$ python3 -q
>>> import numpy as np
>>> np.set_printoptions(precision=2, suppress=True, linewidth=140, legacy="1.25")
>>> def rd(a):
...     return np.round(a, 2) + 0
... 
>>> m1 = np.load("dump.npy")
>>> m1
array([[-1.93,  1.97, -0.91,  2.08],
       [-4.09, -8.02, -6.04,  3.9 ],
       [ 5.01, -2.77,  0.09, -6.04],
       [-1.9 , -4.99,  2.92,  4.09],
       [ 2.02, -4.19, -6.04, -3.94],
       [ 1.95,  5.13, -3.01, -4.  ],
       [-0.04,  6.96, -3.99, -1.84]])
>>> x0 = np.array([3, 0, 0, 3])
>>> y = m1 @ x0
>>> rd(np.linalg.pinv(m1) @ m1)
array([[1., 0., 0., 0.],
       [0., 1., 0., 0.],
       [0., 0., 1., 0.],
       [0., 0., 0., 1.]])
>>> rd(np.linalg.solve(m1.T @ m1, m1.T @ y))
array([3., 0., 0., 3.])
>>> rd(np.linalg.lstsq(m1, y)[0])
array([3., 0., 0., 3.])
>>> rd(y)
array([ 0.45, -0.57, -3.09,  6.57, -5.76, -6.15, -5.64])
>>> rng = np.random.default_rng(209)
>>> y = y + 0.1 * rng.normal(size=7)
>>> rd(y)
array([ 0.42, -0.61, -3.24,  6.56, -5.77, -6.38, -5.65])
>>> beta, *_ = np.linalg.lstsq(m1, y)
>>> [round(float(np.linalg.norm(np.linalg.solve(m1.T @ m1 + lam * np.eye(4), m1.T @ y))), 2) for lam in (0, 1, 10, 100)]
[4.28, 1.02, 0.95, 0.61]
>>> print(beta.round())
[ 3.  0. -0.  3.]
>>> rd(m1.T @ (y - m1 @ beta))
array([0., 0., 0., 0.])
>>> print(rd(beta))
[3.02 0.   0.   3.03]
>>> t3 = np.stack([m1, 5 * m1, m1[::-1]])
>>> rd(np.einsum("bij,cij->bc", t3, t3))
array([[  465.1 ,  2325.49,    77.83],
       [ 2325.49, 11627.44,   389.17],
       [   77.83,   389.17,   465.1 ]])
>>> u, r1 = m1[5], m1[1]
>>> rd(u @ u)
55.18
>>> p = (u @ r1) / (u @ u) * u
>>> print(rd((r1 - p) @ u))
0.0
>>> np.linalg.matrix_rank(np.outer(u, r1))
1
>>> left, sigma, Vh = np.linalg.svd(m1)
>>> rd(sigma)
array([15.27, 11.87,  9.54,  0.21])
>>> Y = left[:, :3] @ np.diag(sigma[:3]) @ Vh[:3]
>>> rd(np.linalg.norm(m1 - Y) / np.linalg.norm(m1))
0.01
>>> print(rd(np.linalg.norm(m1 - Y, 2)), rd(sigma[3]))
0.21 0.21
>>> w1 = np.array([[3, 2, 3, 2, 2, 2],
...     [0, 2, 3, 2, 0, 1],
...     [0, 3, 3, 2, 3, 1],
...     [3, 3, 0, 0, 1, 3]])
>>> beta = np.array([3, 2, 1, 0, 3, 3])
>>> act = np.maximum(m1 @ w1 + beta, 0)
>>> rd((act > 0).mean(axis=0))
array([0.43, 0.29, 0.43, 0.43, 0.29, 0.43])
>>> (act > 0).astype(int)
array([[1, 1, 0, 0, 0, 1],
       [1, 0, 0, 0, 0, 0],
       [0, 0, 1, 1, 1, 0],
       [1, 1, 0, 0, 1, 1],
       [0, 0, 0, 0, 0, 0],
       [0, 0, 1, 1, 0, 0],
       [0, 0, 1, 1, 0, 1]])
>>> W2 = np.array([[-3, -1, -3],
...     [-1, 2, 0],
...     [-3, 0, -2],
...     [3, 3, -3],
...     [3, 0, 2],
...     [-3, 0, 2]])
>>> (act @ W2).round(6).argmax(axis=1)
array([1, 1, 1, 2, 0, 1, 1])
>>> mat = np.loadtxt("test2.csv", delimiter=",")
>>> mat
array([[ 4.,  1.,  0., -2.,  0.],
       [ 1.,  4.,  1., -2.,  0.],
       [ 0.,  1.,  4.,  3., -1.],
       [-2., -2.,  3., -4., -3.],
       [ 0.,  0., -1., -3., -2.]])
>>> Y = np.array([[1, 2, -2], [2, 1, 2]])
>>> W2 = np.kron(Y, mat)
>>> W2
array([[ 4.,  1.,  0., -2.,  0.,  8.,  2.,  0., -4.,  0., -8., -2., -0.,  4., -0.],
       [ 1.,  4.,  1., -2.,  0.,  2.,  8.,  2., -4.,  0., -2., -8., -2.,  4., -0.],
       [ 0.,  1.,  4.,  3., -1.,  0.,  2.,  8.,  6., -2., -0., -2., -8., -6.,  2.],
       [-2., -2.,  3., -4., -3., -4., -4.,  6., -8., -6.,  4.,  4., -6.,  8.,  6.],
       [ 0.,  0., -1., -3., -2.,  0.,  0., -2., -6., -4., -0., -0.,  2.,  6.,  4.],
       [ 8.,  2.,  0., -4.,  0.,  4.,  1.,  0., -2.,  0.,  8.,  2.,  0., -4.,  0.],
       [ 2.,  8.,  2., -4.,  0.,  1.,  4.,  1., -2.,  0.,  2.,  8.,  2., -4.,  0.],
       [ 0.,  2.,  8.,  6., -2.,  0.,  1.,  4.,  3., -1.,  0.,  2.,  8.,  6., -2.],
       [-4., -4.,  6., -8., -6., -2., -2.,  3., -4., -3., -4., -4.,  6., -8., -6.],
       [ 0.,  0., -2., -6., -4.,  0.,  0., -1., -3., -2.,  0.,  0., -2., -6., -4.]])
>>> np.linalg.matrix_rank(W2)
10
>>> rd(np.linalg.norm(W2, 2)), rd(np.linalg.norm(Y, 2) * np.linalg.norm(mat, 2))
(21.17, 21.17)
>>> Y = W2 / np.linalg.norm(W2, axis=1)
Traceback (most recent call last):
  File "<python-input-45>", line 1, in <module>
    Y = W2 / np.linalg.norm(W2, axis=1)
        ~~~^~~~~~~~~~~~~~~~~~~~~~~~~~~~
ValueError: operands could not be broadcast together with shapes (10,15) (10,) 
>>> Y = W2 / np.linalg.norm(W2, axis=1, keepdims=True)
>>> G = Y @ Y.T
>>> print(np.degrees(np.arccos(np.clip(G[1, 7], -1, 1))))
90.0
>>> print((np.abs(G) > 0.9).astype(int))
[[1 0 0 0 0 0 0 0 0 0]
 [0 1 0 0 0 0 0 0 0 0]
 [0 0 1 0 0 0 0 0 0 0]
 [0 0 0 1 0 0 0 0 0 0]
 [0 0 0 0 1 0 0 0 0 0]
 [0 0 0 0 0 1 0 0 0 0]
 [0 0 0 0 0 0 1 0 0 0]
 [0 0 0 0 0 0 0 1 0 0]
 [0 0 0 0 0 0 0 0 1 0]
 [0 0 0 0 0 0 0 0 0 1]]
>>> (G - 2 * np.eye(10)).round(6).argmax(axis=1)
array([1, 0, 1, 4, 3, 6, 5, 6, 9, 8])
>>> np.argwhere(np.triu(np.abs(G) > 0.95, 1))
array([], shape=(0, 2), dtype=int64)
>>> E = np.vander(np.arange(4) - 3, 4, increasing=True)
>>> E
array([[  1,  -3,   9, -27],
       [  1,  -2,   4,  -8],
       [  1,  -1,   1,  -1],
       [  1,   0,   0,   0]])
>>> w1 = np.array([[6, 7], [-2, 6], [7, 7], [8, -5]])
>>> beta = np.array([1, 0])
>>> act = np.maximum(E @ w1 + beta, 0)
>>> print(act)
[[  0 187]
 [  0  63]
 [  8  13]
 [  7   7]]
>>> (act > 0).astype(int)
array([[0, 1],
       [0, 1],
       [1, 1],
       [1, 1]])
>>> (act > 0).mean(axis=0)
array([0.5, 1. ])
>>> np.linalg.matrix_rank(act)
2
>>> W2 = np.array([[-2, 5, 1], [-1, 1, 5]])
>>> w1 @ W2
array([[-19,  37,  41],
       [ -2,  -4,  28],
       [-21,  42,  42],
       [-11,  35, -17]])
>>> u = np.array([2, 6, 0])
>>> rd(np.polyval(u, m1[3]))
array([-4.18, 19.86, 34.57, 58.  ])
>>> rd(np.correlate(m1[3], m1[1], "full"))
array([ -7.41,  -7.99,  56.77,  46.1 , -27.71, -44.74, -16.73])
>>> O, r_ = np.linalg.qr(E)
>>> print(rd(np.abs(np.diag(r_))))
[2.   2.24 2.   1.34]
>>> print(rd(O))
[[-0.5  -0.67  0.5  -0.22]
 [-0.5  -0.22 -0.5   0.67]
 [-0.5   0.22 -0.5  -0.67]
 [-0.5   0.67  0.5   0.22]]
>>> O.shape, r_.shape
((4, 4), (4, 4))
>>> u = np.array([-1, -1, 4, 2])
>>> Y = O + np.outer(u, np.eye(4)[1])
>>> rd(np.linalg.det(Y) / np.linalg.det(O)), rd(1 + np.linalg.solve(O, u)[1])
(4.13, 4.13)
>>> np.linalg.matrix_rank(np.linalg.inv(Y) - np.linalg.inv(O), tol=1e-8)
1
>>> F = np.load("sample9.npy")
>>> F
array([[ 2, -1,  2, -1,  2, -1],
       [-3,  1, -3,  1, -3,  1],
       [-2, -3, -2, -3, -2, -3],
       [ 2, -1,  2, -1,  2, -1],
       [-3,  1, -3,  1, -3,  1],
       [-2, -3, -2, -3, -2, -3]])
>>> np.linalg.cond(F) > 100
True
>>> np.argsort(-np.linalg.norm(F, axis=0).round(6), kind="stable")[:3]
array([0, 2, 4])
>>> [round(float(x), 2) for x in np.linalg.svd(F, compute_uv=False)[:3]]
[10.15, 8.06, 0.0]
>>> np.linalg.matrix_rank(F, rtol=0.1)
2
>>> Y = F[0, 0] * F[1:] - np.outer(F[1:, 0], F[0])
>>> Y
array([[ 0, -1,  0, -1,  0, -1],
       [ 0, -8,  0, -8,  0, -8],
       [ 0,  0,  0,  0,  0,  0],
       [ 0, -1,  0, -1,  0, -1],
       [ 0, -8,  0, -8,  0, -8]])
>>> np.flatnonzero(~Y.round(6).any(axis=1))
array([2])
>>> left, sigma, Vh = np.linalg.svd(F)
>>> np.argmax(sigma[:-1] / (sigma[1:] + 1e-6)) + 1
2
>>> Y = left[:, :2] @ np.diag(sigma[:2]) @ Vh[:2]
>>> rd(np.abs(F - Y).max())
0.0
>>> np.linalg.matrix_rank(Y)
2
>>> np.linalg.matrix_rank(F, rtol=0.05)
2
>>> arr = np.load("case9.npy")
>>> arr
array([[1, 0, 1, 1, 2, 0],
       [0, 0, 0, 0, 0, 0],
       [0, 0, 0, 0, 0, 0],
       [0, 0, 0, 0, 0, 0],
       [1, 2, 2, 0, 1, 0],
       [4, 6, 3, 2, 3, 2],
       [3, 3, 1, 2, 3, 3],
       [2, 4, 2, 1, 1, 2],
       [1, 2, 0, 1, 0, 2],
       [1, 1, 0, 0, 1, 1]])
>>> np.unique(arr.round(6), axis=0).shape
(8, 6)
>>> print(rd(np.trace(np.linalg.pinv(arr) @ arr)))
5.0
>>> print(rd(arr @ np.linalg.pinv(arr) @ arr))
[[1. 0. 1. 1. 2. 0.]
 [0. 0. 0. 0. 0. 0.]
 [0. 0. 0. 0. 0. 0.]
 [0. 0. 0. 0. 0. 0.]
 [1. 2. 2. 0. 1. 0.]
 [4. 6. 3. 2. 3. 2.]
 [3. 3. 1. 2. 3. 3.]
 [2. 4. 2. 1. 1. 2.]
 [1. 2. 0. 1. 0. 2.]
 [1. 1. 0. 0. 1. 1.]]
>>> np.abs(np.diag(np.linalg.qr(arr)[1])) > 1e-9
array([ True,  True,  True,  True,  True, False])
>>> np.linalg.matrix_rank(arr)
5
>>> arr - arr[0]
array([[ 0,  0,  0,  0,  0,  0],
       [-1,  0, -1, -1, -2,  0],
       [-1,  0, -1, -1, -2,  0],
       [-1,  0, -1, -1, -2,  0],
       [ 0,  2,  1, -1, -1,  0],
       [ 3,  6,  2,  1,  1,  2],
       [ 2,  3,  0,  1,  1,  3],
       [ 1,  4,  1,  0, -1,  2],
       [ 0,  2, -1,  0, -2,  2],
       [ 0,  1, -1, -1, -1,  1]])
>>> np.zeros(10, 6)
Traceback (most recent call last):
  File "<python-input-97>", line 1, in <module>
    np.zeros(10, 6)
    ~~~~~~~~^^^^^^^
TypeError: Cannot interpret '6' as a data type
